$ ipython --no-banner

In [1]: import numpy as np

In [2]: np.set_printoptions(suppress=True, linewidth=140)

In [3]: F = np.load("layer5.npy")

In [4]: F
Out[4]: 
array([[6., 1., 1., 1.],
       [1., 6., 1., 1.],
       [1., 1., 6., 1.],
       [1., 1., 1., 6.]])

In [5]: # symmetric, so the eigenvalues are real

In [6]: x0 = np.ones(4)

In [7]: for _ in range(7):
   ...:     x0 = F @ x0
   ...:     x0 /= np.linalg.norm(x0)
   ...:     print(round(x0 @ F @ x0, 3))
   ...: 
9.0
9.0
9.0
9.0
9.0
9.0
9.0

In [8]: np.round(np.linalg.eigvalsh(F)[-1], 3)
Out[8]: np.float64(9.0)

In [9]: A2 = np.array([[-3, -2], [-2, 2]])

In [10]: Z = np.kron(A2, F)

In [11]: Z.shape
Out[11]: (8, 8)

In [12]: round(np.linalg.norm(Z, 2), 3), round(np.linalg.norm(A2, 2) * np.linalg.norm(F, 2), 3)
Out[12]: (np.float64(33.314), np.float64(33.314))

In [13]: Z
Out[13]: 
array([[-18.,  -3.,  -3.,  -3., -12.,  -2.,  -2.,  -2.],
       [ -3., -18.,  -3.,  -3.,  -2., -12.,  -2.,  -2.],
       [ -3.,  -3., -18.,  -3.,  -2.,  -2., -12.,  -2.],
       [ -3.,  -3.,  -3., -18.,  -2.,  -2.,  -2., -12.],
       [-12.,  -2.,  -2.,  -2.,  12.,   2.,   2.,   2.],
       [ -2., -12.,  -2.,  -2.,   2.,  12.,   2.,   2.],
       [ -2.,  -2., -12.,  -2.,   2.,   2.,  12.,   2.],
       [ -2.,  -2.,  -2., -12.,   2.,   2.,   2.,  12.]])

In [14]: np.linalg.matrix_rank(Z)
Out[14]: np.int64(8)

In [15]: def softmax(z):
    ...:     e = np.exp(z - z.max(axis=-1, keepdims=True))
    ...:     return e / e.sum(axis=-1, keepdims=True)
    ...: 

In [16]: np.round(softmax(F[3] + -1), 3)
Out[16]: array([0.007, 0.007, 0.007, 0.98 ])

In [17]: att = F @ F.T / np.sqrt(4)

In [18]: np.round(softmax(att)[3] @ F, 3)
Out[18]: array([1., 1., 1., 6.])

In [19]: F @ F
Out[19]: 
array([[39., 14., 14., 14.],
       [14., 39., 14., 14.],
       [14., 14., 39., 14.],
       [14., 14., 14., 39.]])

In [20]: assert F == F.T
ValueError: The truth value of an array with more than one element is ambiguous. Use a.any() or a.all()


In [21]: (F + F.T) / 2
Out[21]: 
array([[6., 1., 1., 1.],
       [1., 6., 1., 1.],
       [1., 1., 6., 1.],
       [1., 1., 1., 6.]])

In [22]: np.linalg.determinant(F)
AttributeError: module 'numpy.linalg' has no attribute 'determinant'


In [23]: round(float(np.abs(np.linalg.eigvals(F)).max()), 3)
Out[23]: 9.0

In [24]: Uu, sv, VT = np.linalg.svd(F, full_matrices=False)

In [25]: np.round(VT @ VT.T, 3) + 0
Out[25]: 
array([[1., 0., 0., 0.],
       [0., 1., 0., 0.],
       [0., 0., 1., 0.],
       [0., 0., 0., 1.]])

In [26]: np.round(sv / sv[0], 3)
Out[26]: array([1.   , 0.556, 0.556, 0.556])

In [27]: np.allclose(Uu * sv @ VT, F)
Out[27]: True

In [28]: Uu.shape, sv.shape, VT.shape
Out[28]: ((4, 4), (4,), (4, 4))

In [29]: rng = np.random.default_rng(64)

In [30]: z = rng.integers(0, 2, 6)

In [31]: M = (z[:, None] == z) * 3 + np.eye(6)

In [32]: M
Out[32]: 
array([[4., 3., 3., 3., 0., 0.],
       [3., 4., 3., 3., 0., 0.],
       [3., 3., 4., 3., 0., 0.],
       [3., 3., 3., 4., 0., 0.],
       [0., 0., 0., 0., 4., 3.],
       [0., 0., 0., 0., 3., 4.]])

In [33]: # 2 blocks once reordered

In [34]: w, vecs = np.linalg.eigh(M)

In [35]: x0 = np.array([-3, 5, 1, -2, -1, 5])

In [36]: round(float(x0 @ M @ x0 / (x0 @ x0)), 3), np.round(w[0], 3), round(float(w[-1]), 3)
Out[36]: (1.785, np.float64(1.0), 13.0)

In [37]: np.round(vecs * np.sqrt(w) @ vecs.T, 3)
Out[37]: 
array([[1.651, 0.651, 0.651, 0.651, 0.   , 0.   ],
       [0.651, 1.651, 0.651, 0.651, 0.   , 0.   ],
       [0.651, 0.651, 1.651, 0.651, 0.   , 0.   ],
       [0.651, 0.651, 0.651, 1.651, 0.   , 0.   ],
       [0.   , 0.   , 0.   , 0.   , 1.823, 0.823],
       [0.   , 0.   , 0.   , 0.   , 0.823, 1.823]])

In [38]: x0 @ M @ x0
Out[38]: np.float64(116.0)

In [39]: np.round(np.linalg.eigvalsh(M[1:, 1:]), 3)
Out[39]: array([ 1.,  1.,  1.,  7., 10.])

In [40]: Uu, sv = np.linalg.svd(M)
ValueError: too many values to unpack (expected 2)


In [41]: Uu, sv, VT = np.linalg.svd(M, full_matrices=False)

In [42]: np.round(np.sqrt((sv ** 2).sum()), 3), round(np.linalg.norm(M), 3)
Out[42]: (np.float64(14.9), np.float64(14.9))

In [43]: np.round(VT @ VT.T, 3) + 0
Out[43]: 
array([[1., 0., 0., 0., 0., 0.],
       [0., 1., 0., 0., 0., 0.],
       [0., 0., 1., 0., 0., 0.],
       [0., 0., 0., 1., 0., 0.],
       [0., 0., 0., 0., 1., 0.],
       [0., 0., 0., 0., 0., 1.]])

In [44]: np.abs(Uu[:, 0]).round(6).argmax()
Out[44]: np.int64(0)

In [45]: sv.round(3)
Out[45]: array([13.,  7.,  1.,  1.,  1.,  1.])

In [46]: np.round(sv / sv[0], 3)
Out[46]: array([1.   , 0.538, 0.077, 0.077, 0.077, 0.077])

In [47]: Uu.shape, sv.shape, VT.shape
Out[47]: ((6, 6), (6,), (6, 6))

In [48]: np.round(Uu.T @ Uu, 3) + 0
Out[48]: 
array([[1., 0., 0., 0., 0., 0.],
       [0., 1., 0., 0., 0., 0.],
       [0., 0., 1., 0., 0., 0.],
       [0., 0., 0., 1., 0., 0.],
       [0., 0., 0., 0., 1., 0.],
       [0., 0., 0., 0., 0., 1.]])

In [49]: E = np.array([[-9.0, 4.0, -7.0, 0.0, -3.0, 0.0],
    ...:     [6.0, 5.0, -3.0, -3.0, 7.0, 0.0],
    ...:     [5.0, 6.0, -8.0, -3.0, 8.0, 0.0],
    ...:     [-1.0, -1.0, -1.0, -4.0, -2.0, 0.0],
    ...:     [9.0, -6.0, -4.0, 3.0, -6.0, 0.0],
    ...:     [0.0, 0.0, 0.0, 0.0, 0.0, 0.0]])

In [50]: A2 = E + rng.integers(-2, 3, (6, 5)) @ rng.integers(-2, 3, (5, 6))

In [51]: A2
Out[51]: 
array([[  0.,   1.,  -2.,  -2.,  -6.,   0.],
       [  8.,   7.,   2.,  -7.,   0.,  -1.],
       [  1.,  12.,  -4., -13.,   4.,   6.],
       [  1.,  -3.,   3.,  -2.,   1.,  -2.],
       [ 13., -17.,  -5.,   7.,  -3.,   2.],
       [  1.,   1.,   2.,   2.,   2.,  -3.]])

In [52]: np.abs(A2 - E).sum(axis=1)
Out[52]: array([22., 21., 34., 15., 25., 11.])

In [53]: np.linalg.matrix_rank(A2 - E, tol=1e-8)
Out[53]: np.int64(5)

In [54]: (np.linalg.matrix_power((E != 0) + (E.T != 0) + np.eye(6), 6) > 0).astype(int)
Out[54]: 
array([[1, 1, 1, 1, 1, 0],
       [1, 1, 1, 1, 1, 0],
       [1, 1, 1, 1, 1, 0],
       [1, 1, 1, 1, 1, 0],
       [1, 1, 1, 1, 1, 0],
       [0, 0, 0, 0, 0, 1]])

In [55]: round(float(np.linalg.det(E)), 3)
Out[55]: 0.0

In [56]: np.flatnonzero(np.linalg.matrix_power((E != 0) + (E.T != 0) + np.eye(6), 6)[0])
Out[56]: array([0, 1, 2, 3, 4])

In [57]: np.round(np.sort(np.linalg.eigvals(E).real), 3)
Out[57]: array([-10.398,  -4.763,  -4.496,  -4.496,   0.   ,   2.154])

In [58]: X = np.array([[0, -2, 1], [0, 0, 2], [0, 0, 0]])

In [59]: X @ X
Out[59]: 
array([[ 0,  0, -4],
       [ 0,  0,  0],
       [ 0,  0,  0]])

In [60]: np.round(np.abs(np.linalg.eigvals(X)).max(), 3)
Out[60]: np.float64(0.0)

In [61]: np.linalg.determinant(X)
AttributeError: module 'numpy.linalg' has no attribute 'determinant'


In [62]: np.trace(X)
Out[62]: np.int64(0)

In [63]: W = np.array([[0, 0, -1, 1, 2], [1, 1, 1, 1, 0], [0, 1, -1, 2, 2]])

In [64]: c = np.array([1, 1, 0, 0, 2])

In [65]: hid = np.maximum(X @ W + c, 0)

In [66]: hid
Out[66]: 
array([[0, 0, 0, 0, 4],
       [1, 3, 0, 4, 6],
       [1, 1, 0, 0, 2]])

In [67]: np.linalg.matrix_rank(hid)
Out[67]: np.int64(3)

In [68]: np.round((hid > 0).mean(axis=0), 3)
Out[68]: array([0.667, 0.667, 0.   , 0.333, 1.   ])

In [69]: (hid > 0).astype(int)
Out[69]: 
array([[0, 0, 0, 0, 1],
       [1, 1, 0, 1, 1],
       [1, 1, 0, 0, 1]])

In [70]: Z = np.array([[4, -7], [-1, -7], [4, -2], [1, -4], [0, -2]])

In [71]: (hid @ Z).round(6).argmax(axis=1)
Out[71]: array([0, 0, 0])

In [72]: W @ Z
Out[72]: 
array([[ -3,  -6],
       [  8, -20],
       [ -3, -17]])

In [73]: np.round(X @ np.linalg.pinv(X) @ X, 3) + 0
Out[73]: 
array([[ 0., -2.,  1.],
       [ 0.,  0.,  2.],
       [ 0.,  0.,  0.]])

In [74]: np.allclose(X[:-1].T @ np.linalg.lstsq(X[:-1].T, X[-1])[0], X[-1])
Out[74]: True

In [75]: np.unique(X.round(6), axis=0).shape
Out[75]: (3, 3)

In [76]: np.abs(np.diag(np.linalg.qr(X)[1])) > 1e-9
Out[76]: array([False, False, False])

In [77]: np.round(np.linalg.eigvals(X), 3)
Out[77]: array([0., 0., 0.])

In [78]: np.poly(X)
Out[78]: array([1., 0., 0., 0.])

In [79]: np.round(np.linalg.det(X.T), 3)
Out[79]: np.float64(0.0)

In [80]: round(np.linalg.det(X[::-1]), 3)
Out[80]: np.float64(0.0)

In [81]: mat = np.load("test4.npy")

In [82]: mat
Out[82]: 
array([[0, 1, 1],
       [1, 0, 1],
       [1, 1, 0]])

In [83]: # symmetric, so the eigenvalues are real

In [84]: mat @ mat
Out[84]: 
array([[2, 1, 1],
       [1, 2, 1],
       [1, 1, 2]])

In [85]: mat.sum(axis=0)
Out[85]: array([2, 2, 2])

In [86]: low = np.diag(mat.sum(axis=1)) - mat

In [87]: (np.linalg.eigvalsh(low) < 1e-8).sum()
Out[87]: np.int64(1)

In [88]: w, vecs = np.linalg.eigh(mat)

In [89]: x0 = np.array([0, 0, 3])

In [90]: np.round(vecs * np.maximum(w, 0) @ vecs.T, 3)
Out[90]: 
array([[0.667, 0.667, 0.667],
       [0.667, 0.667, 0.667],
       [0.667, 0.667, 0.667]])

In [91]: x0 @ mat @ x0
Out[91]: np.int64(0)

In [92]: np.round(np.linalg.eigvalsh(mat[1:, 1:]), 3)
Out[92]: array([-1.,  1.])

In [93]: np.round(vecs * np.abs(w) @ vecs.T, 3)
Out[93]: 
array([[1.333, 0.333, 0.333],
       [0.333, 1.333, 0.333],
       [0.333, 0.333, 1.333]])

In [94]: r0 = np.array([-5, -5, -4, 0, -3, 0])

In [95]: r1 = np.array([3, -1, -2, 2])

In [96]: K = r0[:, None] + r1[None, :]

In [97]: K
Out[97]: 
array([[-2, -6, -7, -3],
       [-2, -6, -7, -3],
       [-1, -5, -6, -2],
       [ 3, -1, -2,  2],
       [ 0, -4, -5, -1],
       [ 3, -1, -2,  2]])

In [98]: x0 = np.array([-3, -2, 2])

In [99]: a = np.maximum(mat @ x0, 0)

In [100]: np.maximum(mat @ (3 * x0), 0)
Out[100]: array([0, 0, 0])

In [101]: round(np.trace(np.linalg.pinv(K) @ K), 3)
Out[101]: np.float64(2.0)

In [102]: np.linalg.inv(K)
LinAlgError: Last 2 dimensions of the array must be square


In [103]: np.linalg.lstsq(K[:-1].T, K[-1])[2]
Out[103]: np.int32(2)

In [104]: np.unique(K.round(6), axis=0).shape
Out[104]: (4, 4)

In [105]: np.round(K @ np.linalg.pinv(K) @ K, 3) + 0
Out[105]: 
array([[-2., -6., -7., -3.],
       [-2., -6., -7., -3.],
       [-1., -5., -6., -2.],
       [ 3., -1., -2.,  2.],
       [ 0., -4., -5., -1.],
       [ 3., -1., -2.,  2.]])

In [106]: Uu, sv = np.linalg.svd(K)
ValueError: too many values to unpack (expected 2)


In [107]: Uu, sv, VT = np.linalg.svd(K, full_matrices=False)

In [108]: round(float(np.sqrt((sv ** 2).sum())), 3), np.round(np.linalg.norm(K), 3)
Out[108]: (18.439, np.float64(18.439))

In [109]: (sv > 1e-8).sum()
Out[109]: np.int64(2)

In [110]: A2 = K + rng.integers(-2, 3, (6, 2)) @ rng.integers(-2, 3, (2, 4))

In [111]: A2
Out[111]: 
array([[-1, -4, -6, -4],
       [-4,  2, -3, -9],
       [-1, -5, -6, -2],
       [ 5, -3, -3,  4],
       [ 0, -4, -5, -1],
       [ 0, -1, -2,  1]])

In [112]: np.round(np.linalg.svd(A2 - K, compute_uv=False), 3) + 0
Out[112]: array([11.704,  3.607,  0.   ,  0.   ])

In [113]: np.linalg.matrix_rank(A2 - K, tol=1e-8)
Out[113]: np.int64(2)

In [114]: A2 - K
Out[114]: 
array([[ 1,  2,  1, -1],
       [-2,  8,  4, -6],
       [ 0,  0,  0,  0],
       [ 2, -2, -1,  2],
       [ 0,  0,  0,  0],
       [-3,  0,  0, -1]])
